% ipython --no-banner

In [1]: import numpy as np

In [2]: np.set_printoptions(precision=4, suppress=True, linewidth=100, legacy="1.25")

In [3]: arr = np.load("out13.npy")

In [4]: arr
Out[4]: 
array([[ 0,  0,  0,  0,  0, -8,  0, -1],
       [ 0,  0,  0,  1,  0,  0,  0,  0],
       [ 7,  7,  0,  0,  0,  0,  9,  0],
       [ 3,  0,  0,  1,  0, -8,  0,  0]])

In [5]: print(np.linalg.svd(arr, compute_uv=False))
[13.5927 11.3616  2.0736  0.9238]

In [6]: arr.sum(axis=0)
Out[6]: array([ 10,   7,   0,   2,   0, -16,   9,  -1])

In [7]: np.abs(arr).max()
Out[7]: 9

In [8]: arr.sum(axis=1)
Out[8]: array([-9,  1, 23, -4])

In [9]: print(np.count_nonzero(arr))
9

In [10]: np.linalg.matrix_rank(arr)
Out[10]: 4

In [11]: np.diff(arr, axis=0)
Out[11]: 
array([[ 0,  0,  0,  1,  0,  8,  0,  1],
       [ 7,  7,  0, -1,  0,  0,  9,  0],
       [-4, -7,  0,  1,  0, -8, -9,  0]])

In [12]: arr.mean(axis=0)
Out[12]: array([ 2.5 ,  1.75,  0.  ,  0.5 ,  0.  , -4.  ,  2.25, -0.25])

In [13]: other = np.array([[-1.0, 1.3],
    ...:     [-0.8, -0.7],
    ...:     [-0.8, -0.6],
    ...:     [0.1, -1.9],
    ...:     [1.3, -0.2],
    ...:     [-0.2, -0.4],
    ...:     [-1.8, -1.0],
    ...:     [0.0, -1.5]])

In [14]: C = np.array([[-1.2, -0.6, 0.2, -0.4, -1.5], [1.0, -0.3, -0.1, -1.7, 0.5]])

In [15]: feats = other @ C

In [16]: feats.round(4) + 0
Out[16]: 
array([[ 2.5 ,  0.21, -0.33, -1.81,  2.15],
       [ 0.26,  0.69, -0.09,  1.51,  0.85],
       [ 0.36,  0.66, -0.1 ,  1.34,  0.9 ],
       [-2.02,  0.51,  0.21,  3.19, -1.1 ],
       [-1.76, -0.72,  0.28, -0.18, -2.05],
       [-0.16,  0.24,  0.  ,  0.76,  0.1 ],
       [ 1.16,  1.38, -0.26,  2.42,  2.2 ],
       [-1.5 ,  0.45,  0.15,  2.55, -0.75]])

In [17]: rng = np.random.default_rng(24)

In [18]: other = arr + rng.integers(-2, 3, (4, 2)) @ rng.integers(-2, 3, (2, 8))

In [19]: other
Out[19]: 
array([[ -1,  -1,   0,  -2,   1, -11,   0,   1],
       [  0,   0,   0,   1,   0,   2,  -1,  -2],
       [  7,   7,   0,   0,   0,   2,   8,  -2],
       [  3,   0,   0,   1,   0, -12,   2,   4]])

In [20]: other - arr
Out[20]: 
array([[-1, -1,  0, -2,  1, -3,  0,  2],
       [ 0,  0,  0,  0,  0,  2, -1, -2],
       [ 0,  0,  0,  0,  0,  2, -1, -2],
       [ 0,  0,  0,  0,  0, -4,  2,  4]])

In [21]: np.round(np.linalg.svd(other - arr, compute_uv=False), 4) + 0
Out[21]: array([8.1741, 2.6803, 0.    , 0.    ])

In [22]: W = np.array([[-5, 3], [4, -9], [2, 7], [-3, 0], [5, 6], [3, -3], [4, 8], [6, 2]])

In [23]: c = np.array([1, -3])

In [24]: act = np.maximum(other @ W + c, 0)

In [25]: np.linalg.matrix_rank(act)
Out[25]: 2

In [26]: act
Out[26]: 
array([[ 0, 44],
       [ 0,  0],
       [20,  9],
       [ 0, 66]])

In [27]: C = np.array([[0, 5, 5], [3, 2, 4]])

In [28]: act @ C
Out[28]: 
array([[132,  88, 176],
       [  0,   0,   0],
       [ 27, 118, 136],
       [198, 132, 264]])
